% python3 -q
>>> import numpy as np
>>> import numpy.linalg as la
>>> np.set_printoptions(suppress=True, linewidth=100)
>>> data = np.array([[0, 0, 1, 0, 0],
...     [0, 0, 0, 0, 1],
...     [0, 1, 0, 0, 0],
...     [1, 0, 0, 0, 0],
...     [0, 0, 0, 1, 0]])
>>> vec = np.array([-2, 4, 4, -5, -2])
>>> target = data @ vec
>>> coef, lr = np.zeros(5), 1 / la.norm(data, 2) ** 2
>>> for i in range(8):
...     coef -= lr * data.T @ (data @ coef - target)
...     if i % 2 == 0: print(i, round(la.norm(data @ coef - target), 1))
... 
0 0.0
2 0.0
4 0.0
6 0.0
>>> coef
array([-2.,  4.,  4., -5., -2.])
>>> np.round(la.norm(data, axis=0), 1)
array([1., 1., 1., 1., 1.])
>>> data @ data.T
array([[1, 0, 0, 0, 0],
       [0, 1, 0, 0, 0],
       [0, 0, 1, 0, 0],
       [0, 0, 0, 1, 0],
       [0, 0, 0, 0, 1]])
>>> np.round(la.pinv(data), 1)
array([[0., 0., 0., 1., 0.],
       [0., 0., 1., 0., 0.],
       [1., 0., 0., 0., 0.],
       [0., 0., 0., 0., 1.],
       [0., 1., 0., 0., 0.]])
>>> np.round(la.svd(data, compute_uv=False), 1)
array([1., 1., 1., 1., 1.])
>>> data[:, 4] @ data[:, 1]
np.int64(0)
>>> t = np.radians(30)
>>> Rm = np.eye(5)
>>> Rm[1, 1] = Rm[2, 2] = np.cos(t)
>>> Rm[1, 2], Rm[2, 1] = -np.sin(t), np.sin(t)
>>> Rm.round(1)
array([[ 1. ,  0. ,  0. ,  0. ,  0. ],
       [ 0. ,  0.9, -0.5,  0. ,  0. ],
       [ 0. ,  0.5,  0.9,  0. ,  0. ],
       [ 0. ,  0. ,  0. ,  1. ,  0. ],
       [ 0. ,  0. ,  0. ,  0. ,  1. ]])
>>> B = data @ Rm.T
>>> print(np.allclose(data @ data.T, B @ B.T))
True
>>> print(np.round(la.svd(data, compute_uv=False), 1), np.round(la.svd(B, compute_uv=False), 1))
[1. 1. 1. 1. 1.] [1. 1. 1. 1. 1.]
>>> np.allclose(la.norm(data, axis=1), la.norm(B, axis=1))
True
>>> round(float(la.det(Rm)), 1), round(float(np.trace(Rm)), 1)
(1.0, 4.7)
>>> vec = np.array([-1, 0, 1, -3, -2])
>>> 5 - la.matrix_rank(data - np.eye(5), tol=1e-8)
np.int64(1)
>>> np.round(la.inv(data), 1)
array([[0., 0., 0., 1., 0.],
       [0., 0., 1., 0., 0.],
       [1., 0., 0., 0., 0.],
       [0., 0., 0., 0., 1.],
       [0., 1., 0., 0., 0.]])
>>> round(float(la.norm(vec)), 1), round(la.norm(data @ vec), 1)
(3.9, np.float64(3.9))
>>> print(round(float(np.abs(la.eigvals(data)).max()), 1))
1.0
>>> np.allclose(data @ data.T, data.T @ data)
True
>>> print(np.round(np.sort(np.abs(la.eigvals(data))), 1))
[1. 1. 1. 1. 1.]
>>> la.determinant(data)
Traceback (most recent call last):
  File "<python-input-31>", line 1, in <module>
    la.determinant(data)
    ^^^^^^^^^^^^^^
AttributeError: module 'numpy.linalg' has no attribute 'determinant'
>>> data.inv()
Traceback (most recent call last):
  File "<python-input-32>", line 1, in <module>
    data.inv()
    ^^^^^^^^
AttributeError: 'numpy.ndarray' object has no attribute 'inv'
>>> np.allclose(data, data.T)
False
>>> la.matrix_power(data, 3)
array([[0, 0, 0, 0, 1],
       [1, 0, 0, 0, 0],
       [0, 0, 0, 1, 0],
       [0, 1, 0, 0, 0],
       [0, 0, 1, 0, 0]])
